$ ipython --no-banner

In [1]: import numpy as np

In [2]: from numpy import linalg as LA

In [3]: np.set_printoptions(precision=2, suppress=True, linewidth=140, floatmode="fixed")

In [4]: rd = lambda a: np.round(a, 2) + 0

In [5]: feats = np.array([[-8, 2], [2, -10]])

In [6]: proj = np.triu(np.array([[2, 5], [4, 2]]), 1) + np.eye(2)

In [7]: Y = proj @ feats @ LA.inv(proj)

In [8]: Y
Out[8]: 
array([[  2.00, -58.00],
       [  2.00, -20.00]])

In [9]: LA.matrix_rank(Y)
Out[9]: np.int64(2)

In [10]: proj @ feats - feats @ proj
Out[10]: 
array([[ 10.00, -10.00],
       [  0.00, -10.00]])

In [11]: x0 = np.array([1, 1])

In [12]: target = feats @ x0

In [13]: c, lr = np.zeros(2), 1 / LA.norm(feats, 2) ** 2

In [14]: for i in range(12):
    ...:     c -= lr * feats.T @ (feats @ c - target)
    ...:     if i % 2 == 0: print(i, round(LA.norm(feats @ c - target), 2))
    ...: 
0 5.94
2 2.41
4 0.98
6 0.4
8 0.16
10 0.07

In [15]: rd(LA.cond(feats))
Out[15]: np.float64(1.66)

In [16]: rd(c)
Out[16]: array([0.99, 1.00])

In [17]: Y = np.array([[1, 9, 9], [5, 6, 2]])

In [18]: W2 = np.kron(Y, feats)

In [19]: LA.matrix_rank(W2)
Out[19]: np.int64(4)

In [20]: m1 = np.load("out0.npy")

In [21]: m1
Out[21]: 
array([[ 16,   0,   2],
       [  3, -11,   1],
       [  1,   5,  14]])

In [22]: LA.matrix_power(m1, 2)
Out[22]: 
array([[258,  10,  60],
       [ 16, 126,   9],
       [ 45,  15, 203]])

In [23]: LA.determinant(m1)
AttributeError: module 'numpy.linalg' has no attribute 'determinant'


In [24]: np.allclose(m1 @ m1.T, m1.T @ m1)
Out[24]: False

In [25]: rd(np.sort(np.abs(LA.eigvals(m1))))
Out[25]: array([11.16, 13.09, 17.06])

In [26]: m1 @ m1
Out[26]: 
array([[258,  10,  60],
       [ 16, 126,   9],
       [ 45,  15, 203]])

In [27]: rd(LA.det(m1))
Out[27]: np.float64(-2492.0)

In [28]: Y = m1 / np.sqrt((m1 ** 2).mean(axis=1, keepdims=True))

In [29]: rd(Y[0])
Out[29]: array([1.72, 0.00, 0.21])

In [30]: rng = np.random.default_rng(52)

In [31]: z = rng.permutation(3)

In [32]: z
Out[32]: array([2, 1, 0])

In [33]: Y = m1[z][:, z]

In [34]: np.diag(Y)
Out[34]: array([ 14, -11,  16])

In [35]: Y
Out[35]: 
array([[ 14,   5,   1],
       [  1, -11,   3],
       [  2,   0,  16]])

In [36]: np.trace(Y)
Out[36]: np.int64(19)

In [37]: rd(np.sort(np.abs(LA.eigvals(Y))))
Out[37]: array([11.16, 13.09, 17.06])

In [38]: np.allclose(Y, m1)
Out[38]: False

In [39]: rd(LA.det(Y)), rd(LA.det(m1[z]))
Out[39]: (np.float64(-2492.0), np.float64(2492.0))

In [40]: mat = np.maximum(np.array([[-3],
    ...:     [-1],
    ...:     [-2],
    ...:     [-3],
    ...:     [-3],
    ...:     [4],
    ...:     [-2],
    ...:     [5],
    ...:     [8],
    ...:     [-6],
    ...:     [2],
    ...:     [9],
    ...:     [-3],
    ...:     [-9],
    ...:     [-3]]) @ np.array([[0, 0, 2]]) + np.array([-2, 1, 2]), 0)

In [41]: mat
Out[41]: 
array([[ 0,  1,  0],
       [ 0,  1,  0],
       [ 0,  1,  0],
       [ 0,  1,  0],
       [ 0,  1,  0],
       [ 0,  1, 10],
       [ 0,  1,  0],
       [ 0,  1, 12],
       [ 0,  1, 18],
       [ 0,  1,  0],
       [ 0,  1,  6],
       [ 0,  1, 20],
       [ 0,  1,  0],
       [ 0,  1,  0],
       [ 0,  1,  0]])

In [42]: left, sv, VT = LA.svd(mat)

In [43]: np.argmax(sv[:-1] / (sv[1:] + 1e-6)) + 1
Out[43]: np.int64(2)

In [44]: Y = left[:, :2] @ np.diag(sv[:2]) @ VT[:2]

In [45]: rd(Y)
Out[45]: 
array([[ 0.00,  1.00,  0.00],
       [ 0.00,  1.00,  0.00],
       [ 0.00,  1.00,  0.00],
       [ 0.00,  1.00,  0.00],
       [ 0.00,  1.00,  0.00],
       [ 0.00,  1.00, 10.00],
       [ 0.00,  1.00,  0.00],
       [ 0.00,  1.00, 12.00],
       [ 0.00,  1.00, 18.00],
       [ 0.00,  1.00,  0.00],
       [ 0.00,  1.00,  6.00],
       [ 0.00,  1.00, 20.00],
       [ 0.00,  1.00,  0.00],
       [ 0.00,  1.00,  0.00],
       [ 0.00,  1.00,  0.00]])

In [46]: rd(LA.norm(mat - Y, 2)), sv[2]
Out[46]: (np.float64(0.0), np.float64(0.0))

In [47]: rd(LA.norm(mat - Y) / LA.norm(mat))
Out[47]: np.float64(0.0)

In [48]: data = np.loadtxt("test13.csv", delimiter=",")

In [49]: rd(data)
Out[49]: 
array([[-0.70,  0.55, -0.22],
       [-0.61, -0.60,  0.52],
       [-0.35,  0.09, -0.27],
       [ 0.09,  0.58,  0.78]])

In [50]: rd(LA.norm(feats, 1)), rd(LA.norm(feats, np.inf))
Out[50]: (np.float64(12.0), np.float64(12.0))

In [51]: rd(LA.norm(feats) ** 2 / LA.norm(feats, 2) ** 2)
Out[51]: np.float64(1.36)
